$ python -q
>>> import numpy as np
>>> from numpy import linalg as LA
>>> np.set_printoptions(precision=2, suppress=True, linewidth=200)
>>> X = np.loadtxt("mat.csv", delimiter=",")
>>> X
array([[ 20.,  26.,   8., -14.],
       [ 26.,  41.,   2., -23.],
       [  8.,   2.,  13.,   0.],
       [-14., -23.,   0.,  13.]])
>>> np.unique(X.round(6), axis=0).shape
(4, 4)
>>> LA.lstsq(X[:-1].T, X[-1])[2]
np.int32(2)
>>> evals, evecs = LA.eigh(X)
>>> np.round(evecs.T @ X @ evecs, 2) + 0
array([[ 0.  ,  0.  ,  0.  ,  0.  ],
       [ 0.  ,  0.  ,  0.  ,  0.  ],
       [ 0.  ,  0.  , 15.46,  0.  ],
       [ 0.  ,  0.  ,  0.  , 71.54]])
>>> np.round(LA.eigvalsh(X @ X), 2) + 0
array([   0.  ,    0.  ,  239.01, 5117.99])
>>> (evals > 1e-8).sum(), (evals < -1e-8).sum()
(np.int64(2), np.int64(0))
>>> vec = np.array([3, 9, 5, 8])
>>> a = np.maximum(X @ vec, 0)
>>> X * (a > 1e-9)[:, None]
array([[ 20.,  26.,   8., -14.],
       [ 26.,  41.,   2., -23.],
       [  8.,   2.,  13.,   0.],
       [ -0.,  -0.,   0.,   0.]])
>>> np.flatnonzero(a > 1e-9)
array([0, 1, 2])
>>> X.T @ a
array([12394., 17179.,  3713., -9387.])
>>> np.maximum(X @ (3 * vec), 0)
array([666., 819., 321.,   0.])
>>> a
array([222., 273., 107.,   0.])
>>> rank = LA.matrix_rank(X)
>>> rank
np.int64(2)
>>> null = LA.svd(X)[2][rank:].T
>>> np.round(X @ null, 2) + 0
array([[0., 0.],
       [0., 0.],
       [0., 0.],
       [0., 0.]])
>>> print([int(LA.matrix_rank(X[:i])) for i in range(1, len(X) + 1)])
[1, 2, 2, 2]
>>> print([int(LA.matrix_rank(np.delete(X, i, axis=0))) for i in range(4)])
[2, 2, 2, 2]
>>> null @ null.T
array([[ 0.63, -0.31, -0.34,  0.14],
       [-0.31,  0.39,  0.13,  0.36],
       [-0.34,  0.13,  0.19, -0.14],
       [ 0.14,  0.36, -0.14,  0.79]])
